$ python -q
>>> import numpy as np
>>> np.set_printoptions(suppress=True, linewidth=140)
>>> X = np.loadtxt("m.csv", delimiter=",")
>>> X
array([[-0.3,  8. , -0.1],
       [ 0.2,  6. , -1.9],
       [ 0.4, 13. , -2.6]])
>>> rng = np.random.default_rng(802837)
>>> z = rng.permutation(3)
>>> z
array([0, 2, 1])
>>> A2 = X[z][:, z]
>>> np.trace(A2)
np.float64(3.1)
>>> np.diag(A2)
array([-0.3, -2.6,  6. ])
>>> np.allclose(A2, X)
False
>>> A2 = X / np.sqrt((X ** 2).mean(axis=1, keepdims=True))
>>> A2[0].round(4)
array([-0.0649,  1.7307, -0.0216])
>>> np.round(X - X.mean(axis=1, keepdims=True), 4)
array([[-2.8333,  5.4667, -2.6333],
       [-1.2333,  4.5667, -3.3333],
       [-3.2   ,  9.4   , -6.2   ]])
>>> np.linalg.matrix_rank(A2) == np.linalg.matrix_rank(X)
np.True_
>>> M = np.load("test18.npy")
>>> M
array([[ 0, -1],
       [ 0,  0]])
>>> proj = np.triu(np.array([[3, 0], [-3, 1]]), 1) + np.eye(2)
>>> A2 = proj @ M @ np.linalg.inv(proj)
>>> np.trace(A2), np.trace(M)
(np.float64(0.0), np.int64(0))
>>> round(float(np.linalg.det(A2)), 4)
0.0
>>> np.linalg.matrix_rank(A2)
np.int64(1)
>>> proj @ M - M @ proj
array([[0., 0.],
       [0., 0.]])
>>> np.round(M @ np.linalg.pinv(M) @ M, 4)
array([[ 0., -1.],
       [ 0.,  0.]])
>>> try:
...     np.linalg.inv(M)
... except np.linalg.LinAlgError as e:
...     print("failed:", e)
... 
failed: Singular matrix
>>> np.linalg.lstsq(M[:-1].T, M[-1])[2]
np.int32(1)
>>> np.allclose(M[:-1].T @ np.linalg.lstsq(M[:-1].T, M[-1])[0], M[-1])
True
>>> F = np.load("dump.npy")
>>> F
array([[ 1.6572,  0.4969, -7.1495, -0.9874,  0.0165],
       [ 3.3335, -1.0676, -0.9058,  3.0104,  0.0488],
       [ 1.293 , -1.3374,  0.9436, -0.6685, -1.3697],
       [-0.092 , -1.4505, -5.2626, -0.7495, -0.0893],
       [-1.6007,  1.3891, -0.9713, -4.5655, -0.1037],
       [ 3.7275, -1.2124, -2.9295, -0.488 , -0.0428],
       [ 0.2678, -1.616 ,  2.416 , -0.3398,  0.094 ],
       [ 3.5123, -1.2958,  2.3905,  0.2117, -0.6751],
       [-0.97  ,  1.7034,  3.7839,  0.9497,  0.5221],
       [-1.0568,  0.8777, -1.1729,  2.4369, -0.0869],
       [ 0.9117,  1.0379, -5.5952, -3.2826, -1.1256],
       [ 0.4324, -0.3477, -1.4243, -1.4213,  0.2216],
       [ 0.9159,  0.2211,  5.2664, -0.0947,  0.233 ],
       [-0.5574, -0.1541, -2.4961,  0.4574, -1.3545],
       [ 0.9435,  0.5484, -0.9227, -1.183 ,  0.3006],
       [ 2.9032, -2.2813, -0.8303, -0.4481, -0.0348],
       [-1.4671, -0.6513, -0.7561, -2.9971, -0.0103],
       [-0.6252,  1.0782,  2.0903, -1.1928,  0.5534],
       [ 1.8771, -0.3769, -1.5344, -3.0609,  0.2211],
       [ 1.6667, -0.2823, -0.1838,  5.9316,  1.3255],
       [ 1.0836, -0.5152,  3.0661,  0.5748,  1.4427],
       [ 0.2091,  0.3289, -3.8807, -0.9178, -0.6578],
       [ 0.8337, -1.4212, -6.2711,  1.6592,  0.2183],
       [ 0.5136, -1.3938, -3.1113,  0.4036,  0.7937],
       [-1.4953, -1.9099,  0.5215, -4.8146, -0.5031],
       [ 0.7223,  1.5359,  2.4489, -2.4383, -0.2191],
       [ 2.5339,  0.9064,  2.5572, -0.6664, -0.832 ],
       [-2.0274, -1.0846,  0.7719, -1.4411,  0.4316],
       [-0.0824, -0.1154, -0.1531,  3.0674, -0.3135],
       [-2.8986, -1.4115,  2.6167, -1.3374, -1.3422],
       [-1.9898,  0.1276, -1.6718, -0.7078, -0.2471]])
>>> np.abs(F).max()
np.float64(7.1495)
>>> np.round(F.mean(axis=0), 4)
array([ 0.4669, -0.312 , -0.5919, -0.4871, -0.0834])
>>> round(np.linalg.norm(F), 4)
np.float64(24.3871)
>>> A2 = np.c_[F[:, :2] @ np.array([[-3, 0], [1, -2]]), np.array([-2, 0, 0, 0, -2, 2, 0, -3, 1, -2, -1, -2, -3, 1, 0, -2, -2, -1, -2, 2, -2, -3, -1, 1, -3, -3, -1, 1, 3, -2, 0])]
>>> A2.round(4)
array([[ -4.4747,  -0.9938,  -2.    ],
       [-11.0681,   2.1352,   0.    ],
       [ -5.2164,   2.6748,   0.    ],
       [ -1.1745,   2.901 ,   0.    ],
       [  6.1912,  -2.7782,  -2.    ],
       [-12.3949,   2.4248,   2.    ],
       [ -2.4194,   3.232 ,   0.    ],
       [-11.8327,   2.5916,  -3.    ],
       [  4.6134,  -3.4068,   1.    ],
       [  4.0481,  -1.7554,  -2.    ],
       [ -1.6972,  -2.0758,  -1.    ],
       [ -1.6449,   0.6954,  -2.    ],
       [ -2.5266,  -0.4422,  -3.    ],
       [  1.5181,   0.3082,   1.    ],
       [ -2.2821,  -1.0968,   0.    ],
       [-10.9909,   4.5626,  -2.    ],
       [  3.75  ,   1.3026,  -2.    ],
       [  2.9538,  -2.1564,  -1.    ],
       [ -6.0082,   0.7538,  -2.    ],
       [ -5.2824,   0.5646,   2.    ],
       [ -3.766 ,   1.0304,  -2.    ],
       [ -0.2984,  -0.6578,  -3.    ],
       [ -3.9223,   2.8424,  -1.    ],
       [ -2.9346,   2.7876,   1.    ],
       [  2.576 ,   3.8198,  -3.    ],
       [ -0.631 ,  -3.0718,  -3.    ],
       [ -6.6953,  -1.8128,  -1.    ],
       [  4.9976,   2.1692,   1.    ],
       [  0.1318,   0.2308,   3.    ],
       [  7.2843,   2.823 ,  -2.    ],
       [  6.097 ,  -0.2552,   0.    ]])
>>> np.linalg.matrix_rank(np.c_[F, A2])
np.int64(6)
>>> np.linalg.matrix_rank(A2)
np.int64(3)
>>> np.round(np.linalg.norm(A2 - F @ np.linalg.lstsq(F, A2)[0], axis=0), 4) + 0
array([0.    , 0.    , 8.1449])
>>> np.round(np.linalg.lstsq(F, A2[:, 0])[0], 4) + 0
array([-3.,  1.,  0.,  0.,  0.])
>>> mat = np.array([[-1, 1, -2], [-2, 2, -4], [-2, 2, -4], [0, 0, 0]])
>>> mat
array([[-1,  1, -2],
       [-2,  2, -4],
       [-2,  2, -4],
       [ 0,  0,  0]])
>>> r = np.linalg.matrix_rank(mat)
>>> r
np.int64(1)
>>> null = np.linalg.svd(mat)[2][r:].T
>>> np.linalg.matrix_rank(mat.T @ mat), np.linalg.matrix_rank(mat @ mat.T)
(np.int64(1), np.int64(1))
>>> null.shape
(3, 2)
>>> [int(np.linalg.matrix_rank(np.delete(mat, i, axis=0))) for i in range(4)]
[1, 1, 1, 1]
>>> vec = np.array([3, -5, 3, 4, -1])
>>> rhs = F @ vec
>>> np.round(np.linalg.lstsq(F, rhs)[0], 4)
array([ 3., -5.,  3.,  4., -1.])
>>> rhs = rhs + 0.3 * rng.normal(size=31)
>>> rhs.round(4)
array([-22.3652,  24.551 ,  12.0569, -11.2439, -32.7745,   6.6371,  14.4703,  25.656 ,   3.3803,  -1.5801, -31.873 ,  -7.0653,  16.86  ,
        -5.3296,  -7.9577,  15.519 , -15.9042,  -6.193 ,  -9.4435,  28.3615,  15.955 , -15.7533,  -2.7513,  -0.0504, -12.0514,  -7.7144,
         9.0591,  -4.7828,  12.6346,   1.7399, -13.6406])
>>> beta, *_ = np.linalg.lstsq(F, rhs)
>>> beta.round(4)
array([ 3.0106, -4.9591,  2.9848,  4.0086, -0.9031])
>>> np.round(F.T @ (rhs - F @ beta), 4) + 0
array([0., 0., 0., 0., 0.])
>>> vec = np.array([-2, -2, 3])
>>> a = np.maximum(mat @ vec, 0)
>>> mat * (a > 1e-9)[:, None]
array([[0, 0, 0],
       [0, 0, 0],
       [0, 0, 0],
       [0, 0, 0]])
>>> a
array([0, 0, 0, 0])
>>> mat.T @ a
array([0, 0, 0])
>>> W0 = np.triu(rng.random((7, 7)) < 0.4, 1).astype(int)
>>> W0 = W0 + W0.T
>>> W0
array([[0, 0, 0, 0, 0, 1, 1],
       [0, 0, 0, 1, 0, 0, 1],
       [0, 0, 0, 0, 0, 1, 1],
       [0, 1, 0, 0, 0, 1, 1],
       [0, 0, 0, 0, 0, 1, 1],
       [1, 0, 1, 1, 1, 0, 1],
       [1, 1, 1, 1, 1, 1, 0]])
>>> r = np.linalg.matrix_rank(W0)
>>> r
np.int64(5)
>>> null = np.linalg.svd(W0)[2][r:].T
>>> [int(np.linalg.matrix_rank(W0[:i])) for i in range(1, len(W0) + 1)]
[1, 2, 2, 3, 3, 4, 5]
>>> round(float(np.trace(np.linalg.pinv(W0) @ W0)), 4)
5.0
>>> np.allclose(W0[:-1].T @ np.linalg.lstsq(W0[:-1].T, W0[-1])[0], W0[-1])
False
>>> np.argsort(-np.linalg.norm(W0, axis=0).round(6), kind="stable")[:3]
array([6, 5, 3])
>>> np.linalg.cond(W0) > 100
np.True_
>>> feats = np.loadtxt("data.csv", delimiter=",")
>>> feats
array([[-0.185 ,  1.185 ,  0.    ],
       [-0.0291,  1.0291,  0.    ],
       [ 0.3065,  0.6935,  0.    ],
       [ 1.2822, -0.2822,  0.    ],
       [ 2.0484, -1.0484,  0.    ],
       [ 0.6076,  0.3924,  0.    ],
       [-0.3586,  1.3586,  0.    ],
       [ 0.8296,  0.1704,  0.    ],
       [ 1.8733, -0.8733,  0.    ],
       [-0.7817,  1.7817,  0.    ],
       [ 0.5716,  0.4284,  0.    ],
       [ 1.597 , -0.597 ,  0.    ],
       [-0.0916,  1.0916,  0.    ],
       [ 0.3709,  0.6291,  0.    ]])
>>> # rows and columns are dependent
>>> np.round(feats @ np.linalg.pinv(feats) @ feats, 4)
array([[-0.185 ,  1.185 ,  0.    ],
       [-0.0291,  1.0291,  0.    ],
       [ 0.3065,  0.6935,  0.    ],
       [ 1.2822, -0.2822,  0.    ],
       [ 2.0484, -1.0484,  0.    ],
       [ 0.6076,  0.3924,  0.    ],
       [-0.3586,  1.3586,  0.    ],
       [ 0.8296,  0.1704,  0.    ],
       [ 1.8733, -0.8733,  0.    ],
       [-0.7817,  1.7817,  0.    ],
       [ 0.5716,  0.4284,  0.    ],
       [ 1.597 , -0.597 ,  0.    ],
       [-0.0916,  1.0916,  0.    ],
       [ 0.3709,  0.6291,  0.    ]])
>>> np.allclose(feats[:-1].T @ np.linalg.lstsq(feats[:-1].T, feats[-1])[0], feats[-1])
True
>>> np.unique(feats.round(6), axis=0).shape
(14, 3)
